$ python -q
>>> import numpy as np
>>> np.set_printoptions(suppress=True, linewidth=160)
>>> def rnd(a):
...     return np.round(a, 2) + 0
... 
>>> X = np.loadtxt("mat.csv", delimiter=",")
>>> X
array([[-3.,  3., -2.,  0., -1.,  2.],
       [ 1.,  0., -1.,  1.,  0., -1.],
       [ 2.,  0., -2.,  2.,  1., -1.],
       [ 0.,  0.,  0.,  3.,  3.,  1.],
       [ 0.,  0.,  0.,  3.,  0.,  2.],
       [ 0.,  0.,  0.,  0.,  2.,  3.]])
>>> # rank 5
>>> U, sigma, Vh = np.linalg.svd(X)
>>> evecs = Vh[:(sigma > 1e-8).sum()]
>>> rng = np.random.default_rng(5921)
>>> vec = X[1] + 4 * X[3] + rng.integers(2) * np.eye(6)[0]
>>> vec
array([ 2.,  0., -1., 13., 12.,  3.])
>>> np.linalg.matrix_rank(np.vstack([X, vec]))
np.int64(6)
>>> rnd(np.diag(evecs.T @ evecs))
array([0.79, 0.42, 0.79, 1.  , 1.  , 1.  ])
>>> rk = np.linalg.matrix_rank(X)
>>> rk
np.int64(5)
>>> null = np.linalg.svd(X)[2][rk:].T
>>> [int(np.linalg.matrix_rank(X[:, :j + 1])) for j in range(6)]
[1, 2, 2, 3, 4, 5]
>>> null.shape
(6, 1)
>>> rnd(null @ null.T)
array([[0.21, 0.35, 0.21, 0.  , 0.  , 0.  ],
       [0.35, 0.58, 0.35, 0.  , 0.  , 0.  ],
       [0.21, 0.35, 0.21, 0.  , 0.  , 0.  ],
       [0.  , 0.  , 0.  , 0.  , 0.  , 0.  ],
       [0.  , 0.  , 0.  , 0.  , 0.  , 0.  ],
       [0.  , 0.  , 0.  , 0.  , 0.  , 0.  ]])
>>> rnd(np.linalg.norm(X, 2) / np.linalg.norm(X))
np.float64(0.63)
>>> np.linalg.cond(X) > 100
np.True_
>>> np.linalg.matrix_rank(X, rtol=0.1)
np.int64(5)
>>> other = np.array([[1, -2, -3, -2], [-1, 0, 0, -4], [-1, -5, 4, -2]])
>>> arr = other.T @ other
>>> arr
array([[  3,   3,  -7,   4],
       [  3,  29, -14,  14],
       [ -7, -14,  25,  -2],
       [  4,  14,  -2,  24]])
>>> # symmetric
>>> other = np.array([[8, 0, 9], [6, 8, 6]])
>>> basis = np.kron(other, arr)
>>> basis
array([[  24,   24,  -56,   32,    0,    0,    0,    0,   27,   27,  -63,   36],
       [  24,  232, -112,  112,    0,    0,    0,    0,   27,  261, -126,  126],
       [ -56, -112,  200,  -16,    0,    0,    0,    0,  -63, -126,  225,  -18],
       [  32,  112,  -16,  192,    0,    0,    0,    0,   36,  126,  -18,  216],
       [  18,   18,  -42,   24,   24,   24,  -56,   32,   18,   18,  -42,   24],
       [  18,  174,  -84,   84,   24,  232, -112,  112,   18,  174,  -84,   84],
       [ -42,  -84,  150,  -12,  -56, -112,  200,  -16,  -42,  -84,  150,  -12],
       [  24,   84,  -12,  144,   32,  112,  -16,  192,   24,   84,  -12,  144]])
>>> np.allclose(X, X.T)
False
>>> np.trace(X)
np.float64(1.0)
>>> np.allclose(X @ X.T, X.T @ X)
False
>>> X.inv()
Traceback (most recent call last):
  File "<python-input-32>", line 1, in <module>
    X.inv()
    ^^^^^
AttributeError: 'numpy.ndarray' object has no attribute 'inv'
>>> X @ X
array([[  8.,  -9.,   7.,  -4.,   5.,  -3.],
       [ -5.,   3.,   0.,   1.,  -1.,   1.],
       [-10.,   6.,   0.,   5.,   0.,   7.],
       [  0.,   0.,   0.,  18.,  11.,  12.],
       [  0.,   0.,   0.,   9.,  13.,   9.],
       [  0.,   0.,   0.,   6.,   6.,  13.]])
>>> (X - X.T) / 2
array([[ 0. ,  1. , -2. ,  0. , -0.5,  1. ],
       [-1. ,  0. , -0.5,  0.5,  0. , -0.5],
       [ 2. ,  0.5,  0. ,  1. ,  0.5, -0.5],
       [ 0. , -0.5, -1. ,  0. ,  0. ,  0.5],
       [ 0.5,  0. , -0.5,  0. ,  0. ,  0. ],
       [-1. ,  0.5,  0.5, -0.5,  0. ,  0. ]])
>>> evals, evecs = np.linalg.eigvalsh(arr)
Traceback (most recent call last):
  File "<python-input-35>", line 1, in <module>
    evals, evecs = np.linalg.eigvalsh(arr)
    ^^^^^^^^^^^^
ValueError: too many values to unpack (expected 2)
>>> evals, evecs = np.linalg.eigh(arr)
>>> rnd(np.linalg.svd(arr, compute_uv=False))
array([48.85, 22.71,  9.44,  0.  ])
>>> np.abs(evecs[:, -1]).round(6).argmax()
np.int64(1)
>>> (evals > 1e-8).sum(), (evals < -1e-8).sum()
(np.int64(3), np.int64(0))
>>> rnd(evals)
array([ 0.  ,  9.44, 22.71, 48.85])
>>> evals.sum(), np.trace(arr)
(np.float64(81.0), np.int64(81))
>>> rnd(np.linalg.eigvalsh(arr @ arr))
array([   0.  ,   89.1 ,  515.96, 2385.94])
